$ python3 -q
>>> import numpy as np
>>> from numpy import linalg as LA
>>> np.set_printoptions(suppress=True, linewidth=120)
>>> W0 = np.load("w.npy")
>>> print(W0)
[[ 0  0  0  0]
 [ 8  0 10  0]
 [ 0  0  0  0]
 [ 0  0  6  0]]
>>> C2 = W0.T @ W0
>>> print(np.round(LA.eigvalsh(C2)[::-1], 3))
[187.727  12.273   0.      0.   ]
>>> print(LA.matrix_rank(C2))
2
>>> print(np.allclose(C2, C2.T))
True
>>> print((W0 @ W0.T).shape)
(4, 4)
>>> A = np.load("block19.npy")
>>> print(A)
[[-5  1  0  0]
 [-6 -7  0  0]
 [ 0  0 -5  1]
 [ 0  0 -6 -7]]
>>> O, evecs = LA.qr(A[:, :1])[0], LA.qr(A[:, 1:])[0]
>>> sig = LA.svd(O.T @ evecs, compute_uv=False)
>>> print(round(LA.norm(O @ O.T - evecs @ evecs.T, 2), 3))
1.0
>>> M = np.loadtxt("test17.csv", delimiter=",")
>>> print(M)
[[ 0.642  1.642  0.358  0.642]
 [ 1.767  2.767 -0.767  1.767]
 [ 0.875  1.875  0.125  0.875]
 [ 0.476  1.476  0.524  0.476]
 [ 2.378  3.378 -1.378  2.378]
 [-1.056 -0.056  2.056 -1.056]
 [ 2.088  3.088 -1.088  2.088]
 [ 1.256  2.256 -0.256  1.256]
 [ 1.935  2.935 -0.935  1.935]
 [ 0.022  1.022  0.978  0.022]
 [ 1.428  2.428 -0.428  1.428]
 [-0.688  0.312  1.688 -0.688]
 [ 2.723  3.723 -1.723  2.723]
 [-2.336 -1.336  3.336 -2.336]
 [ 1.683  2.683 -0.683  1.683]
 [ 1.741  2.741 -0.741  1.741]
 [ 1.596  2.596 -0.596  1.596]
 [ 0.83   1.83   0.17   0.83 ]
 [ 0.446  1.446  0.554  0.446]
 [ 2.371  3.371 -1.371  2.371]
 [ 1.526  2.526 -0.526  1.526]
 [ 1.215  2.215 -0.215  1.215]
 [ 1.568  2.568 -0.568  1.568]
 [-0.33   0.67   1.33  -0.33 ]
 [ 2.084  3.084 -1.084  2.084]
 [ 1.669  2.669 -0.669  1.669]
 [-0.183  0.817  1.183 -0.183]
 [ 0.439  1.439  0.561  0.439]
 [ 0.978  1.978  0.022  0.978]]
>>> # column 3 repeats column 0
>>> r = LA.matrix_rank(M)
>>> print(r)
2
>>> N = LA.svd(M)[2][r:].T
>>> print(N.shape)
(4, 2)
>>> print([int(LA.matrix_rank(np.delete(M, i, axis=0))) for i in range(29)])
[2, 2, 2, 2, 2, 2, 2, 2, 2, 2, 2, 2, 2, 2, 2, 2, 2, 2, 2, 2, 2, 2, 2, 2, 2, 2, 2, 2, 2]
>>> print([int(LA.matrix_rank(M[:i])) for i in range(1, len(M) + 1)])
[1, 2, 2, 2, 2, 2, 2, 2, 2, 2, 2, 2, 2, 2, 2, 2, 2, 2, 2, 2, 2, 2, 2, 2, 2, 2, 2, 2, 2]
>>> print(np.allclose(M @ N, 0))
True
>>> r0, r1 = M[20], M[5]
>>> print(np.round(r0 @ r1, 3))
-4.446
>>> print(np.round(r0 @ r0, 3))
11.315
>>> pr = (r0 @ r1) / (r0 @ r0) * r0
>>> print(LA.matrix_rank(np.outer(r0, r1)))
1
>>> print(round(LA.norm(r0 + r1) ** 2 + LA.norm(r0 - r1) ** 2, 3))
35.55
>>> F = np.load("case11.npy")
>>> print(F)
[[ 0 -4 -4  7  7  6]
 [ 0  0  8  7 -7  9]
 [ 0  0  0  4  8 -5]
 [ 0  0  0  0 -1  2]
 [ 0  0  0  0  0  4]
 [ 0  0  0  0  0  0]]
>>> # triangular
>>> print(np.round(LA.det(F), 3))
0.0
>>> print(np.round(np.sort(np.abs(LA.eigvals(F))), 3))
[0. 0. 0. 0. 0. 0.]
>>> print(np.allclose(F @ F.T, F.T @ F))
False
>>> print(F @ F)
[[  0   0 -32 -44 -11  26]
 [  0   0   0  32  57 -54]
 [  0   0   0   0  -4  40]
 [  0   0   0   0   0  -4]
 [  0   0   0   0   0   0]
 [  0   0   0   0   0   0]]
>>> print(np.allclose(F, F.T))
False
>>> print(LA.matrix_power(F, 3))
[[   0    0    0 -128 -212   28]
 [   0    0    0    0  -32  292]
 [   0    0    0    0    0  -16]
 [   0    0    0    0    0    0]
 [   0    0    0    0    0    0]
 [   0    0    0    0    0    0]]
>>> print(np.round(F @ LA.pinv(F) @ F, 3) + 0)
[[ 0. -4. -4.  7.  7.  6.]
 [ 0.  0.  8.  7. -7.  9.]
 [ 0.  0.  0.  4.  8. -5.]
 [ 0.  0.  0.  0. -1.  2.]
 [ 0.  0.  0.  0.  0.  4.]
 [ 0.  0.  0.  0.  0.  0.]]
>>> print(LA.lstsq(F[:-1].T, F[-1])[2])
5
>>> print(round(float(np.trace(LA.pinv(F) @ F)), 3))
5.0
>>> print(np.unique(F.round(6), axis=0).shape)
(6, 6)
>>> print(np.allclose(F[:-1].T @ LA.lstsq(F[:-1].T, F[-1])[0], F[-1]))
True
>>> print(np.abs(np.diag(LA.qr(F)[1])) > 1e-9)
[False False False False False False]
